$ python -q
>>> import numpy as np
>>> np.set_printoptions(precision=2, suppress=True, linewidth=200)
>>> rd = lambda a: np.round(a, 2) + 0
>>> m1 = np.array([[-2.0, 1.0], [1.0, -2.0]])
>>> # equal to its transpose
>>> rng = np.random.default_rng(26700)
>>> idx = rng.permutation(2)
>>> idx
array([1, 0])
>>> out = m1[idx][:, idx]
>>> np.trace(out)
np.float64(-4.0)
>>> rd(np.linalg.det(out)), rd(np.linalg.det(m1[idx]))
(np.float64(3.0), np.float64(-3.0))
>>> np.all(np.linalg.eigvalsh(m1) > 0)
np.False_
>>> rd(np.linalg.eigvalsh(m1).min())
np.float64(-3.0)
>>> out = np.linalg.inv(m1)
>>> rd(np.linalg.det(m1) * out)
array([[-2., -1.],
       [-1., -2.]])
>>> rd(np.linalg.slogdet(m1)[0])
np.float64(1.0)
>>> rd(out)
array([[-0.67, -0.33],
       [-0.33, -0.67]])
>>> (np.abs(out) > 1e-9).astype(int)
array([[1, 1],
       [1, 1]])
>>> np.allclose(out, m1.T)
False
>>> m1.shape
(2, 2)
>>> np.count_nonzero(m1)
np.int64(4)
>>> m1.sum(axis=1)
array([-1., -1.])
>>> np.abs(m1).max()
np.float64(2.0)
>>> np.diff(m1, axis=0)
array([[ 3., -3.]])
>>> m1.sum(axis=0)
array([-1., -1.])
>>> w, vecs = np.linalg.eigh(m1)
>>> x = np.array([-1, 2])
>>> x @ m1 @ x / (x @ x), w[0], w[-1]
(np.float64(-2.8), np.float64(-3.0), np.float64(-1.0))
>>> vecs * np.maximum(w, 0) @ vecs.T
array([[0., 0.],
       [0., 0.]])
>>> np.abs(m1).sum(axis=1).max(), np.abs(w).max()
(np.float64(3.0), np.float64(3.0))
>>> x @ m1 @ x
np.float64(-14.0)
>>> rd(np.linalg.eigvalsh(m1[1:, 1:]))
array([-2.])
>>> out = np.array([[2, 0], [-1, -3]])
>>> out[-1] = out[0]
>>> W0 = out + 0.3 * np.eye(2)
>>> W0
array([[2.3, 0. ],
       [2. , 0.3]])
>>> np.poly(m1)
array([1., 4., 3.])
>>> rd(np.linalg.det(2 * m1)), rd(np.linalg.det(m1))
(np.float64(12.0), np.float64(3.0))
>>> rd(np.linalg.det(m1.T))
np.float64(3.0)
